$ python -q
>>> import numpy as np
>>> np.set_printoptions(suppress=True, linewidth=160)
>>> W0 = np.loadtxt("a.csv", delimiter=",")
>>> W0
array([[-3.,  2.,  3.],
       [-1.,  0.,  1.],
       [ 0.,  0.,  0.],
       [-2.,  2.,  1.],
       [ 1.,  0., -2.],
       [-3.,  2.,  3.],
       [-3.,  2.,  2.],
       [-4.,  2.,  4.],
       [ 1.,  0., -2.],
       [ 0.,  0.,  0.],
       [ 0.,  0., -1.],
       [-3.,  2.,  3.],
       [-4.,  2.,  4.],
       [-3.,  2.,  3.],
       [-2.,  2.,  1.],
       [ 0.,  0.,  0.],
       [ 0.,  0.,  0.],
       [ 0.,  0.,  0.],
       [ 0.,  0.,  0.],
       [ 0.,  0.,  0.],
       [-2.,  2.,  1.],
       [ 1.,  0., -2.],
       [-1.,  0.,  1.],
       [-3.,  2.,  3.],
       [ 1.,  0., -2.],
       [-4.,  2.,  4.]])
>>> cen = W0 - W0.mean(axis=0)
>>> Uu, sigma, Vt = np.linalg.svd(cen, full_matrices=False)
>>> np.round(cen.mean(axis=0), 3) + 0
array([0., 0., 0.])
>>> np.abs(Uu[:, 0]).argmax()
np.int64(7)
>>> np.abs(Vt[0]).argmax()
np.int64(2)
>>> basis = W0[[20, 8]].astype(float)
>>> for _ in range(3):
...     lab = np.linalg.norm(W0[:, None] - basis, axis=-1).argmin(axis=1)
...     basis = np.array([W0[lab == j].mean(axis=0) for j in range(2)])
... 
>>> lab
array([0, 1, 1, 0, 1, 0, 0, 0, 1, 1, 1, 0, 0, 0, 0, 1, 1, 1, 1, 1, 0, 1, 1, 0, 1, 0])
>>> np.abs(basis[1] - basis[0]).argmax()
np.int64(2)
>>> rng = np.random.default_rng(523)
>>> other = W0 + rng.integers(-2, 3, (26, 1)) @ rng.integers(-2, 3, (1, 3))
>>> other
array([[-1.,  2.,  1.],
       [ 3.,  0., -3.],
       [-2.,  0.,  2.],
       [-6.,  2.,  5.],
       [ 5.,  0., -6.],
       [-1.,  2.,  1.],
       [-1.,  2.,  0.],
       [-4.,  2.,  4.],
       [ 3.,  0., -4.],
       [-2.,  0.,  2.],
       [ 2.,  0., -3.],
       [-1.,  2.,  1.],
       [-8.,  2.,  8.],
       [-1.,  2.,  1.],
       [-4.,  2.,  3.],
       [-4.,  0.,  4.],
       [-4.,  0.,  4.],
       [ 4.,  0., -4.],
       [ 2.,  0., -2.],
       [ 2.,  0., -2.],
       [-6.,  2.,  5.],
       [-1.,  0.,  0.],
       [ 3.,  0., -3.],
       [ 1.,  2., -1.],
       [-1.,  0.,  0.],
       [ 0.,  2.,  0.]])
>>> np.abs(other - W0).sum(axis=1)
array([4., 8., 4., 8., 8., 4., 4., 0., 4., 4., 4., 4., 8., 4., 4., 8., 8., 8., 4., 4., 8., 4., 8., 8., 4., 8.])
>>> dist = np.linalg.norm(other[:, None] - other[None], axis=-1)
>>> dist[14].round(6).argsort(kind="stable")[:4]
array([14,  7, 15, 16])
>>> dist.shape
(26, 26)
>>> dist.mean(axis=1).argmax()
np.int64(12)
>>> np.flatnonzero(dist[14] < dist.mean() / 2)
array([ 7, 14, 15, 16])
>>> np.linalg.matrix_rank(dist ** 2)
np.int64(5)
>>> P = W0 @ np.linalg.solve(W0.T @ W0, W0.T)
>>> np.allclose(P @ P, P)
True
>>> F = np.load("w.npy")
>>> F
array([[  4,  14, -12],
       [ 14,  49, -42],
       [-12, -42,  36]])
>>> evals, vecs = np.linalg.eigh(F)
>>> x = np.array([-1, 1, 2])
>>> x @ F @ x
np.int64(49)
>>> (np.sign(vecs[:, -1].round(6)) == np.sign(vecs[0, -1].round(6))).astype(int)
array([1, 1, 0])
>>> np.round(np.linalg.eigvalsh(F[1:, 1:]), 3) + 0
array([ 0., 85.])
>>> q, r_ = np.linalg.qr(W0)
>>> q.round(3)
array([[-0.274,  0.091, -0.176],
       [-0.091, -0.274,  0.308],
       [ 0.   ,  0.   ,  0.   ],
       [-0.183,  0.365,  0.044],
       [ 0.091,  0.274,  0.22 ],
       [-0.274,  0.091, -0.176],
       [-0.274,  0.091,  0.352],
       [-0.365, -0.183,  0.132],
       [ 0.091,  0.274,  0.22 ],
       [ 0.   ,  0.   ,  0.   ],
       [ 0.   ,  0.   ,  0.528],
       [-0.274,  0.091, -0.176],
       [-0.365, -0.183,  0.132],
       [-0.274,  0.091, -0.176],
       [-0.183,  0.365,  0.044],
       [ 0.   ,  0.   ,  0.   ],
       [ 0.   ,  0.   ,  0.   ],
       [ 0.   ,  0.   ,  0.   ],
       [ 0.   ,  0.   ,  0.   ],
       [ 0.   ,  0.   ,  0.   ],
       [-0.183,  0.365,  0.044],
       [ 0.091,  0.274,  0.22 ],
       [-0.091, -0.274,  0.308],
       [-0.274,  0.091, -0.176],
       [ 0.091,  0.274,  0.22 ],
       [-0.365, -0.183,  0.132]])
>>> np.round(np.abs(np.diag(r_)), 3)
array([10.954,  2.191,  1.893])
>>> q.shape, r_.shape
((26, 3), (3, 3))
